$ python -q
>>> import numpy as np
>>> np.set_printoptions(suppress=True, linewidth=200)
>>> rd = lambda a: np.round(a, 2) + 0
>>> M = np.loadtxt("m.csv", delimiter=",")
>>> M
array([[1., 2., 2., 1., 1., 2., 2., 0., 0., 1., 3., 1.],
       [1., 1., 2., 2., 1., 1., 2., 2., 0., 0., 1., 3.],
       [3., 1., 1., 2., 2., 1., 1., 2., 2., 0., 0., 1.],
       [1., 3., 1., 1., 2., 2., 1., 1., 2., 2., 0., 0.],
       [0., 1., 3., 1., 1., 2., 2., 1., 1., 2., 2., 0.],
       [0., 0., 1., 3., 1., 1., 2., 2., 1., 1., 2., 2.],
       [2., 0., 0., 1., 3., 1., 1., 2., 2., 1., 1., 2.],
       [2., 2., 0., 0., 1., 3., 1., 1., 2., 2., 1., 1.],
       [1., 2., 2., 0., 0., 1., 3., 1., 1., 2., 2., 1.],
       [1., 1., 2., 2., 0., 0., 1., 3., 1., 1., 2., 2.],
       [2., 1., 1., 2., 2., 0., 0., 1., 3., 1., 1., 2.],
       [2., 2., 1., 1., 2., 2., 0., 0., 1., 3., 1., 1.]])
>>> rng = np.random.default_rng(6657)
>>> lab = rng.permutation(12)
>>> lab
array([ 6,  8,  1,  3,  7, 11,  4, 10,  0,  5,  9,  2])
>>> A2 = M[lab][:, lab]
>>> rd(np.sort(np.abs(np.linalg.eigvals(A2))))
array([ 1.  ,  1.  ,  1.51,  1.51,  2.  ,  2.39,  2.39,  2.65,  2.65,  5.83,  5.83, 16.  ])
>>> vec = np.array([2, 0, 2, 1, 0, 0, 1, 1, 2, 2, 0, 2])
>>> a = np.maximum(M @ vec, 0)
>>> np.flatnonzero(a > 1e-9)
array([ 0,  1,  2,  3,  4,  5,  6,  7,  8,  9, 10, 11])
>>> np.maximum(M @ (3 * vec), 0)
array([39., 54., 57., 45., 48., 51., 54., 48., 54., 60., 63., 51.])
>>> q, Rm = np.linalg.qr(M)
>>> rd(np.abs(np.diag(Rm)))
array([5.48, 3.72, 3.72, 2.97, 2.42, 2.39, 2.38, 2.15, 2.12, 2.04, 1.94, 1.77])
>>> np.allclose(Rm.T @ Rm, M.T @ M)
True
>>> rd(abs(Rm[0, 0])), rd(np.linalg.norm(M[:, 0]))
(np.float64(5.48), np.float64(5.48))
>>> vec = np.array([1, -2, -1, -2, 1, 2, -2, 1, -1, 2, 1, 0])
>>> (M @ vec).argmax()
np.int64(7)
>>> np.sign((M @ vec).round(6))
array([-1., -1., -1., -1.,  0., -1.,  1.,  1., -1., -1., -1.,  1.])
>>> (M * vec).sum(axis=1)
array([-1., -5., -2., -1.,  0., -3.,  6.,  7., -3., -3., -2.,  7.])
>>> M @ (2 * vec)
array([ -2., -10.,  -4.,  -2.,   0.,  -6.,  12.,  14.,  -6.,  -6.,  -4.,  14.])
>>> rd(np.linalg.norm(M, "nuc"))
np.float64(44.75)
>>> rd(np.linalg.norm(M) ** 2 / np.linalg.norm(M, 2) ** 2)
np.float64(1.41)
>>> rd(np.linalg.norm(M, axis=0))
array([5.48, 5.48, 5.48, 5.48, 5.48, 5.48, 5.48, 5.48, 5.48, 5.48, 5.48, 5.48])
>>> M[7] @ M[10]
np.float64(20.0)
>>> rd(np.linalg.norm(M[7], 1)), rd(np.linalg.norm(M[7], np.inf))
(np.float64(16.0), np.float64(3.0))
>>> rd(np.linalg.norm(M, 1)), rd(np.linalg.norm(M, np.inf))
(np.float64(16.0), np.float64(16.0))
>>> np.linalg.norm(M, axis=1).argmax()
np.int64(0)
>>> cent = np.array([[1, 0, -1, 2, 1, 1, 3, -2, 1, -3],
...     [-3, -2, 2, 1, 1, -1, -2, -2, 1, 1],
...     [2, 1, 1, -3, 3, -1, 0, -2, 1, -3],
...     [-3, 3, 1, -1, -3, -1, 2, -2, -3, -3]])
>>> mat = rng.normal(size=(13, 4)) @ cent + np.array([3, -2, -3, 2, -1, 3, -3, -3, -1, 2])
>>> rd(mat)
array([[ 9.43, -8.67, -5.73,  3.85,  3.63,  5.39, -9.02,  4.55,  4.48, 11.95],
       [ 2.94, -0.8 , -6.28,  3.35, -8.04,  4.92, -3.17,  4.73, -4.93,  8.17],
       [ 9.1 , -2.39, -6.39,  3.13,  1.32,  5.43, -0.44, -1.09,  1.2 ,  1.02],
       [ 3.72, -7.11, -3.9 ,  8.34,  3.49,  4.92, -1.74, -6.  ,  4.15,  1.6 ],
       [ 9.2 , -1.54, -5.4 ,  1.02,  2.06,  4.48, -1.07, -1.87,  0.99,  0.02],
       [ 2.9 ,  3.71, -3.66, -1.79, -5.96,  2.44, -0.43, -1.43, -6.06, -0.56],
       [ 4.61,  3.27, -4.59, -1.54, -5.34,  3.1 , -0.36, -0.32, -5.37,  0.05],
       [ 6.32, -3.47, -6.86,  5.47, -2.24,  5.96, -1.74,  1.62, -0.28,  5.34],
       [-1.12, -1.46, -0.15, -0.57, -2.84,  0.69, -6.53, -2.99, -3.04,  4.19],
       [ 5.15, -0.79, -4.72,  1.57, -2.21,  3.93, -1.89, -0.7 , -1.87,  2.27],
       [-8.52, -1.9 ,  1.08,  3.16, -8.17,  0.29, -6.54, -3.82, -5.89,  6.26],
       [ 7.34,  1.79, -4.3 , -0.37,  0.79,  3.43,  2.08, -5.63, -1.13, -5.45],
       [-0.02, -0.94, -0.76, -1.  , -2.98,  0.99, -6.11, -2.25, -3.23,  4.04]])
>>> A2 = mat / np.linalg.norm(mat, axis=1, keepdims=True)
>>> C2 = A2 @ A2.T
>>> (C2 - 2 * np.eye(13)).round(6).argmax(axis=1)
array([ 7,  7,  4,  2,  2,  6,  5,  9, 12,  7,  8,  4,  8])
>>> [round(float(x), 2) for x in np.linalg.svd(mat, compute_uv=False)[:3]]
[34.96, 24.4, 20.4]
>>> np.linalg.matrix_rank(mat, rtol=0.1)
np.int64(5)
>>> np.linalg.cond(mat) > 100
np.True_
>>> A2 = np.array([[-1, 2, -2],
...     [1, -1, 1],
...     [-2, -1, 1],
...     [-2, -1, 2],
...     [2, 0, -1],
...     [-2, -1, -1],
...     [-2, 2, -2],
...     [2, 2, -1],
...     [2, -2, -1],
...     [1, 2, -2]])
>>> rd(np.einsum("ij->j", mat))
array([ 51.06, -20.3 , -51.66,  24.61, -26.48,  45.96, -36.96, -15.22, -20.97,  38.89])
>>> np.linalg.matrix_rank(np.vstack([mat, A2.T]))
np.int64(8)
>>> np.linalg.matrix_rank(mat @ A2)
np.int64(3)
>>> left, sigma, Vt = np.linalg.svd(mat)
>>> V = Vt[:(sigma > 1e-8).sum()]
>>> vec = mat[9] + -3 * mat[1] + rng.integers(2) * np.eye(10)[8]
>>> rd(vec)
array([ -3.66,   1.6 ,  14.11,  -8.49,  21.9 , -10.84,   7.63, -14.88,  12.92, -22.25])
>>> rd(np.linalg.norm(vec - V.T @ V @ vec))
np.float64(0.0)
>>> np.allclose(V.T @ V @ vec, vec)
True
>>> rd(np.diag(V.T @ V))
array([0.7 , 0.31, 0.31, 0.61, 0.52, 0.22, 0.62, 0.83, 0.38, 0.51])
>>> np.linalg.matrix_rank(np.vstack([mat, vec]))
np.int64(5)
>>> m1 = np.loadtxt("out17.csv", delimiter=",")
>>> m1
array([[0., 0., 1., 0., 0., 0., 0., 0., 0., 0., 1., 0., 0.],
       [0., 0., 0., 0., 0., 0., 0., 0., 0., 0., 0., 0., 0.],
       [1., 0., 0., 0., 0., 1., 0., 0., 0., 0., 1., 0., 0.],
       [0., 0., 0., 0., 0., 0., 0., 0., 0., 0., 0., 0., 0.],
       [0., 0., 0., 0., 0., 0., 1., 0., 0., 0., 1., 0., 0.],
       [0., 0., 1., 0., 0., 0., 0., 0., 0., 0., 0., 1., 1.],
       [0., 0., 0., 0., 1., 0., 0., 1., 0., 1., 0., 0., 0.],
       [0., 0., 0., 0., 0., 0., 1., 0., 0., 0., 1., 0., 0.],
       [0., 0., 0., 0., 0., 0., 0., 0., 0., 0., 0., 0., 0.],
       [0., 0., 0., 0., 0., 0., 1., 0., 0., 0., 1., 0., 1.],
       [1., 0., 1., 0., 1., 0., 0., 1., 0., 1., 0., 0., 0.],
       [0., 0., 0., 0., 0., 1., 0., 0., 0., 0., 0., 0., 0.],
       [0., 0., 0., 0., 0., 1., 0., 0., 0., 1., 0., 0., 0.]])
>>> # column 3 repeats column 1
>>> r = np.linalg.matrix_rank(m1)
>>> r
np.int64(9)
>>> null = np.linalg.svd(m1)[2][r:].T
>>> [int(np.linalg.matrix_rank(np.delete(m1, i, axis=0))) for i in range(13)]
[8, 9, 8, 9, 9, 8, 8, 9, 9, 8, 8, 8, 8]
>>> np.linalg.matrix_rank(m1.T @ m1), np.linalg.matrix_rank(m1 @ m1.T)
(np.int64(9), np.int64(9))
>>> [int(np.linalg.matrix_rank(m1[:, :j + 1])) for j in range(13)]
[1, 1, 2, 2, 3, 4, 5, 5, 5, 6, 7, 8, 9]
>>> np.allclose(m1 @ null, 0)
True
>>> K = np.loadtxt("data.csv", delimiter=",")
>>> K
array([[ 7., 15.,  6.,  3.,  6.,  6., 15., 12.,  6., 15.],
       [15., 23., 10.,  5., 10., 10., 25., 20., 10., 25.],
       [ 6., 10.,  2.,  2.,  4.,  4., 10.,  8.,  4., 10.],
       [ 3.,  5.,  2., -1.,  2.,  2.,  5.,  4.,  2.,  5.],
       [ 6., 10.,  4.,  2.,  2.,  4., 10.,  8.,  4., 10.],
       [ 6., 10.,  4.,  2.,  4.,  2., 10.,  8.,  4., 10.],
       [15., 25., 10.,  5., 10., 10., 23., 20., 10., 25.],
       [12., 20.,  8.,  4.,  8.,  8., 20., 14.,  8., 20.],
       [ 6., 10.,  4.,  2.,  4.,  4., 10.,  8.,  2., 10.],
       [15., 25., 10.,  5., 10., 10., 25., 20., 10., 23.]])
>>> A2 = mat + rng.integers(-2, 3, (13, 5)) @ rng.integers(-2, 3, (5, 10))
>>> rd(A2)
array([[  7.43,  -4.67, -20.73,  -0.15,  -0.37,  13.39,  -5.02,  -7.45,  11.48,  19.95],
       [  8.94,   2.2 ,  -5.28,  -0.65,  -6.04,  -1.08,  -7.17,   5.73,  -4.93,  12.17],
       [ 23.1 ,  -1.39,  -6.39,   2.13,   3.32,  -0.57,   7.56,  -4.09,   5.2 ,   1.02],
       [  7.72,  -9.11,   6.1 ,   8.34,   7.49,  -3.08,  -5.74,   2.  ,   0.15,  -2.4 ],
       [  7.2 ,  -7.54,   1.6 ,   1.02,   4.06,   0.48,  -3.07,   4.13,  -0.01,  -5.98],
       [  2.9 ,   7.71, -11.66,  -4.79,  -4.96,   8.44,   2.57,  -8.43,  -5.06,   2.44],
       [ -1.39,   2.27, -11.59,   1.46, -12.34,   9.1 ,   2.64,  -5.32,  -0.37,   3.05],
       [ 12.32,  -1.47,  -9.86,   7.47,  -4.24,   5.96,   4.26,  -2.38,   2.72,   7.34],
       [-13.12,  -0.46,  -5.15,  -6.57,  -1.84,   6.69, -15.53,  -3.99,  -5.04,   7.19],
       [ 15.15,   2.21,  -1.72,  -2.43,   3.79,  -2.07,  -1.89,   0.3 ,  -3.87,   2.27],
       [  7.48,   0.1 ,   5.08,   1.16,  -2.17,  -7.71,  -0.54,  -3.82,  -5.89,   4.26],
       [  7.34,   8.79, -15.3 ,  -5.37,  -1.21,   7.43,   0.08, -13.63,   1.87,   4.55],
       [  3.98,  -6.94,   9.24,   2.  ,   2.02,  -3.01,  -1.11,   3.75,  -6.23,  -6.96]])
>>> rd(A2 - mat)
array([[ -2.,   4., -15.,  -4.,  -4.,   8.,   4., -12.,   7.,   8.],
       [  6.,   3.,   1.,  -4.,   2.,  -6.,  -4.,   1.,   0.,   4.],
       [ 14.,   1.,   0.,  -1.,   2.,  -6.,   8.,  -3.,   4.,   0.],
       [  4.,  -2.,  10.,   0.,   4.,  -8.,  -4.,   8.,  -4.,  -4.],
       [ -2.,  -6.,   7.,   0.,   2.,  -4.,  -2.,   6.,  -1.,  -6.],
       [  0.,   4.,  -8.,  -3.,   1.,   6.,   3.,  -7.,   1.,   3.],
       [ -6.,  -1.,  -7.,   3.,  -7.,   6.,   3.,  -5.,   5.,   3.],
       [  6.,   2.,  -3.,   2.,  -2.,   0.,   6.,  -4.,   3.,   2.],
       [-12.,   1.,  -5.,  -6.,   1.,   6.,  -9.,  -1.,  -2.,   3.],
       [ 10.,   3.,   3.,  -4.,   6.,  -6.,   0.,   1.,  -2.,   0.],
       [ 16.,   2.,   4.,  -2.,   6.,  -8.,   6.,   0.,   0.,  -2.],
       [  0.,   7., -11.,  -5.,  -2.,   4.,  -2.,  -8.,   3.,  10.],
       [  4.,  -6.,  10.,   3.,   5.,  -4.,   5.,   6.,  -3., -11.]])
>>> A2 = np.array([[-4, 4, 0, -2, -2, 4, -1, -4, 3],
...     [0, -4, 0, 5, -5, -4, 4, 3, -3],
...     [-4, 1, -3, 1, 1, 3, 0, 1, 1],
...     [-3, -4, 1, 5, -2, -3, 0, 4, -3],
...     [-4, -3, 3, 1, 1, -5, 1, 0, 0],
...     [5, 5, -3, 2, -4, -5, 2, 0, 0],
...     [2, 1, -3, 2, 3, 2, 3, 3, -5],
...     [3, 1, -4, 5, -4, 1, 1, 0, 4],
...     [3, -1, -5, -5, -5, -2, 2, -5, -3]])
>>> feats = A2 - A2.T
>>> feats
array([[ 0,  4,  4,  1,  2, -1, -3, -7,  0],
       [-4,  0, -1,  9, -2, -9,  3,  2, -2],
       [-4,  1,  0,  0, -2,  6,  3,  5,  6],
       [-1, -9,  0,  0, -3, -5, -2, -1,  2],
       [-2,  2,  2,  3,  0, -1, -2,  4,  5],
       [ 1,  9, -6,  5,  1,  0,  0, -1,  2],
       [ 3, -3, -3,  2,  2,  0,  0,  2, -7],
       [ 7, -2, -5,  1, -4,  1, -2,  0,  9],
       [ 0,  2, -6, -2, -5, -2,  7, -9,  0]])
>>> # antisymmetric, zero diagonal
>>> np.flatnonzero(np.linalg.matrix_power((m1 != 0) + (m1.T != 0) + np.eye(13), 13)[9])
array([ 0,  2,  4,  5,  6,  7,  9, 10, 11, 12])
>>> rd(np.linalg.det(m1))
np.float64(0.0)
>>> np.linalg.lstsq(feats[:-1].T, feats[-1])[2]
np.int32(8)
>>> rd(feats @ np.linalg.pinv(feats) @ feats)
array([[ 0.,  4.,  4.,  1.,  2., -1., -3., -7.,  0.],
       [-4.,  0., -1.,  9., -2., -9.,  3.,  2., -2.],
       [-4.,  1.,  0.,  0., -2.,  6.,  3.,  5.,  6.],
       [-1., -9.,  0.,  0., -3., -5., -2., -1.,  2.],
       [-2.,  2.,  2.,  3.,  0., -1., -2.,  4.,  5.],
       [ 1.,  9., -6.,  5.,  1.,  0.,  0., -1.,  2.],
       [ 3., -3., -3.,  2.,  2.,  0.,  0.,  2., -7.],
       [ 7., -2., -5.,  1., -4.,  1., -2.,  0.,  9.],
       [ 0.,  2., -6., -2., -5., -2.,  7., -9.,  0.]])
>>> rd(np.trace(np.linalg.pinv(feats) @ feats))
np.float64(8.0)
>>> np.abs(np.diag(np.linalg.qr(feats)[1])) > 1e-9
array([ True,  True,  True,  True,  True,  True,  True,  True, False])
>>> np.allclose(feats[:-1].T @ np.linalg.lstsq(feats[:-1].T, feats[-1])[0], feats[-1])
True
>>> W1 = np.array([[1, 3, 2, 2],
...     [3, 1, 1, 0],
...     [2, 1, 3, 3],
...     [1, 1, 0, 3],
...     [1, 2, 2, 1],
...     [2, 3, 3, 0],
...     [0, 2, 1, 1],
...     [2, 3, 1, 1],
...     [2, 3, 1, 0]])
>>> b = np.array([1, 2, 0, 4])
>>> act = np.maximum(feats @ W1 + b, 0)
>>> np.linalg.matrix_rank(act)
np.int64(4)
>>> rd((act > 0).mean(axis=0))
array([0.56, 0.44, 0.33, 0.67])
>>> cent = np.array([[2, 2, 1], [1, 1, 1], [0, 2, 0], [2, 2, 2]])
>>> act @ cent
array([[ 38,  52,  30],
       [ 46,  46,  46],
       [112, 154,  80],
       [  0,   0,   0],
       [113, 129,  85],
       [ 74,  74,  49],
       [ 22,  22,  22],
       [ 53,  53,  44],
       [  0,   0,   0]])
